$ python3 -q
>>> import numpy as np
>>> import numpy.linalg as la
>>> np.set_printoptions(precision=3, suppress=True, linewidth=200, legacy="1.25")
>>> rd = lambda a: np.round(a, 3) + 0
>>> data = np.load("w.npy")
>>> rd(data)
array([[ 1.   ,  0.   ,  0.   ,  0.   ,  0.   ,  0.   ,  0.   ],
       [ 0.   , -0.707,  0.   ,  0.   ,  0.707,  0.   ,  0.   ],
       [ 0.   ,  0.   ,  1.   ,  0.   ,  0.   ,  0.   ,  0.   ],
       [ 0.   ,  0.   ,  0.   ,  1.   ,  0.   ,  0.   ,  0.   ],
       [ 0.   , -0.707,  0.   ,  0.   , -0.707,  0.   ,  0.   ],
       [ 0.   ,  0.   ,  0.   ,  0.   ,  0.   ,  1.   ,  0.   ],
       [ 0.   ,  0.   ,  0.   ,  0.   ,  0.   ,  0.   ,  1.   ]])
>>> # 6 groups of indices that never mix
>>> W = np.array([[9, 2, 1, 6],
...     [8, 7, 4, 4],
...     [9, 8, 3, 3],
...     [6, 7, 0, 2],
...     [4, 0, 7, 7],
...     [1, 8, 2, 4],
...     [4, 7, 7, 8]])
>>> b = np.array([-1, -1, -1, 0])
>>> hid = np.maximum(data @ W + b, 0)
>>> rd(hid)
array([[8.   , 1.   , 0.   , 6.   ],
       [0.   , 0.   , 1.121, 2.121],
       [8.   , 7.   , 2.   , 3.   ],
       [5.   , 6.   , 0.   , 2.   ],
       [0.   , 0.   , 0.   , 0.   ],
       [0.   , 7.   , 1.   , 4.   ],
       [3.   , 6.   , 6.   , 8.   ]])
>>> rd((hid > 0).mean(axis=0))
array([0.571, 0.714, 0.571, 0.857])
>>> la.matrix_rank(hid)
4
>>> W2 = np.array([[5, 1, -2], [0, 3, 0], [-2, 2, -5], [4, -1, -2]])
>>> (hid @ W2).round(6).argmax(axis=1)
array([0, 0, 0, 0, 0, 1, 0])
>>> W @ W2
array([[ 67,  11, -35],
       [ 48,  33, -44],
       [ 51,  36, -39],
       [ 38,  25, -16],
       [ 34,  11, -57],
       [ 17,  25, -20],
       [ 38,  31, -59]])
>>> x = np.array([1, 1, 0, 0, 2, 2, 2])
>>> rd(la.norm(x)), rd(la.norm(data @ x))
(3.742, 3.742)
>>> rd(np.sort(np.abs(np.degrees(np.angle(la.eigvals(data))))))
array([  0.,   0.,   0.,   0.,   0., 135., 135.])
>>> u, g = data[3], data[1]
>>> u @ u
1.0
>>> pr = (u @ g) / (u @ u) * u
>>> rd(np.outer(u, g))
array([[ 0.   ,  0.   ,  0.   ,  0.   ,  0.   ,  0.   ,  0.   ],
       [ 0.   ,  0.   ,  0.   ,  0.   ,  0.   ,  0.   ,  0.   ],
       [ 0.   ,  0.   ,  0.   ,  0.   ,  0.   ,  0.   ,  0.   ],
       [ 0.   , -0.707,  0.   ,  0.   ,  0.707,  0.   ,  0.   ],
       [ 0.   ,  0.   ,  0.   ,  0.   ,  0.   ,  0.   ,  0.   ],
       [ 0.   ,  0.   ,  0.   ,  0.   ,  0.   ,  0.   ,  0.   ],
       [ 0.   ,  0.   ,  0.   ,  0.   ,  0.   ,  0.   ,  0.   ]])
>>> rd(la.norm(u + g) ** 2 + la.norm(u - g) ** 2)
4.0
>>> A = np.loadtxt("out0.csv", delimiter=",")
>>> A
array([[2., 0., 0., 0., 0., 0., 0., 0., 0.],
       [0., 0., 0., 0., 0., 0., 0., 0., 0.],
       [0., 0., 0., 0., 0., 0., 0., 0., 0.],
       [0., 0., 0., 2., 0., 0., 0., 0., 0.],
       [0., 0., 0., 0., 2., 0., 0., 0., 0.],
       [0., 0., 0., 0., 0., 2., 0., 0., 0.],
       [0., 0., 0., 0., 0., 0., 2., 0., 0.],
       [0., 0., 0., 0., 0., 0., 0., 0., 0.],
       [0., 0., 0., 0., 0., 0., 0., 0., 1.]])
>>> la.matrix_rank(A - A[0, 0] * np.eye(9))
4
>>> [int(la.matrix_rank(la.matrix_power(A, p))) for p in range(1, 10)]
[6, 6, 6, 6, 6, 6, 6, 6, 6]
>>> rd(la.det(A))
0.0
>>> rd(np.sort(np.abs(la.eigvals(A))))
array([0., 0., 0., 1., 2., 2., 2., 2., 2.])
>>> np.allclose(A @ A.T, A.T @ A)
True
>>> rd(np.abs(la.eigvals(A)).max())
2.0
>>> (A + A.T) / 2
array([[2., 0., 0., 0., 0., 0., 0., 0., 0.],
       [0., 0., 0., 0., 0., 0., 0., 0., 0.],
       [0., 0., 0., 0., 0., 0., 0., 0., 0.],
       [0., 0., 0., 2., 0., 0., 0., 0., 0.],
       [0., 0., 0., 0., 2., 0., 0., 0., 0.],
       [0., 0., 0., 0., 0., 2., 0., 0., 0.],
       [0., 0., 0., 0., 0., 0., 2., 0., 0.],
       [0., 0., 0., 0., 0., 0., 0., 0., 0.],
       [0., 0., 0., 0., 0., 0., 0., 0., 1.]])
>>> np.allclose(A, A.T)
True
>>> evals, evecs = la.eigh(A)
>>> x = np.array([1, -2, 2, -1, 2, -1, -2, 0, 2])
>>> rd(la.eigvalsh(A[1:, 1:]))
array([0., 0., 0., 1., 2., 2., 2., 2.])
>>> rd(x @ A @ x / (x @ x)), evals[0], evals[-1]
(1.13, 0.0, 2.0)
>>> K = np.load("arr.npy")
>>> rd(K)
array([[ 0.877, -0.041,  0.123, -0.288, -0.041,  0.123,  0.205,  0.205, -0.123, -0.123],
       [-0.041,  0.986,  0.041, -0.096, -0.014,  0.041,  0.068,  0.068, -0.041, -0.041],
       [ 0.123,  0.041,  0.877,  0.288,  0.041, -0.123, -0.205, -0.205,  0.123,  0.123],
       [-0.288, -0.096,  0.288,  0.329, -0.096,  0.288,  0.479,  0.479, -0.288, -0.288],
       [-0.041, -0.014,  0.041, -0.096,  0.986,  0.041,  0.068,  0.068, -0.041, -0.041],
       [ 0.123,  0.041, -0.123,  0.288,  0.041,  0.877, -0.205, -0.205,  0.123,  0.123],
       [ 0.205,  0.068, -0.205,  0.479,  0.068, -0.205,  0.658, -0.342,  0.205,  0.205],
       [ 0.205,  0.068, -0.205,  0.479,  0.068, -0.205, -0.342,  0.658,  0.205,  0.205],
       [-0.123, -0.041,  0.123, -0.288, -0.041,  0.123,  0.205,  0.205,  0.877, -0.123],
       [-0.123, -0.041,  0.123, -0.288, -0.041,  0.123,  0.205,  0.205, -0.123,  0.877]])
>>> # equal to its transpose
>>> np.all(la.eigvalsh(K) > 0)
False
>>> try:
...     la.cholesky(K)
... except la.LinAlgError as e:
...     print(e)
... 
Matrix is not positive definite
>>> rd(np.abs(la.eigvals(data)).max())
1.0
>>> rd(np.sort(np.abs(la.eigvals(data))))
array([1., 1., 1., 1., 1., 1., 1.])
>>> rd(la.det(data))
1.0
>>> rd(np.trace(data))
3.586
>>> rd((data + data.T) / 2)
array([[ 1.   ,  0.   ,  0.   ,  0.   ,  0.   ,  0.   ,  0.   ],
       [ 0.   , -0.707,  0.   ,  0.   ,  0.   ,  0.   ,  0.   ],
       [ 0.   ,  0.   ,  1.   ,  0.   ,  0.   ,  0.   ,  0.   ],
       [ 0.   ,  0.   ,  0.   ,  1.   ,  0.   ,  0.   ,  0.   ],
       [ 0.   ,  0.   ,  0.   ,  0.   , -0.707,  0.   ,  0.   ],
       [ 0.   ,  0.   ,  0.   ,  0.   ,  0.   ,  1.   ,  0.   ],
       [ 0.   ,  0.   ,  0.   ,  0.   ,  0.   ,  0.   ,  1.   ]])
>>> rd((data - data.T) / 2)
array([[ 0.   ,  0.   ,  0.   ,  0.   ,  0.   ,  0.   ,  0.   ],
       [ 0.   ,  0.   ,  0.   ,  0.   ,  0.707,  0.   ,  0.   ],
       [ 0.   ,  0.   ,  0.   ,  0.   ,  0.   ,  0.   ,  0.   ],
       [ 0.   ,  0.   ,  0.   ,  0.   ,  0.   ,  0.   ,  0.   ],
       [ 0.   , -0.707,  0.   ,  0.   ,  0.   ,  0.   ,  0.   ],
       [ 0.   ,  0.   ,  0.   ,  0.   ,  0.   ,  0.   ,  0.   ],
       [ 0.   ,  0.   ,  0.   ,  0.   ,  0.   ,  0.   ,  0.   ]])
